>>> import numpy as np
>>> from numpy import linalg as LA
>>> np.set_printoptions(precision=2, suppress=True, linewidth=160)
>>> def rd(a):
...     return np.round(a, 2) + 0
... 
>>> W0 = np.loadtxt("w.csv", delimiter=",")
>>> W0
array([[31.,  5.,  6.,  0.],
       [40.,  0.,  9.,  0.],
       [28.,  0.,  9.,  0.],
       [30.,  0., 10.,  0.],
       [49.,  0.,  9.,  0.],
       [37.,  7.,  6.,  0.],
       [42.,  5.,  7.,  0.],
       [33.,  0., 10.,  0.],
       [45.,  0., 10.,  0.],
       [19.,  1.,  6.,  0.],
       [49.,  0.,  9.,  0.],
       [34.,  6.,  6.,  0.],
       [43.,  0., 12.,  0.],
       [49.,  0., 12.,  0.],
       [24.,  0.,  7.,  0.],
       [11.,  2.,  5.,  0.],
       [48.,  0., 10.,  0.],
       [15.,  0.,  7.,  0.],
       [71.,  0., 14.,  0.],
       [51.,  0., 10.,  0.],
       [32.,  0.,  8.,  0.],
       [31.,  0.,  9.,  0.],
       [20.,  5.,  5.,  0.],
       [27.,  0.,  7.,  0.],
       [44.,  0., 11.,  0.],
       [13.,  0.,  6.,  0.],
       [51.,  0., 10.,  0.]])
>>> # rows 4 and 10 are equal
>>> ang = np.radians(45)
>>> r_ = np.eye(4)
>>> r_[0, 0] = r_[3, 3] = np.cos(ang)
>>> r_[0, 3], r_[3, 0] = -np.sin(ang), np.sin(ang)
>>> rd(r_)
array([[ 0.71,  0.  ,  0.  , -0.71],
       [ 0.  ,  1.  ,  0.  ,  0.  ],
       [ 0.  ,  0.  ,  1.  ,  0.  ],
       [ 0.71,  0.  ,  0.  ,  0.71]])
>>> A2 = W0 @ r_.T
>>> rd(np.abs(A2 - W0).max(axis=0))
array([20.8,  0. ,  0. , 50.2])
>>> rd(LA.det(r_)), rd(np.trace(r_))
(np.float64(1.0), np.float64(3.41))
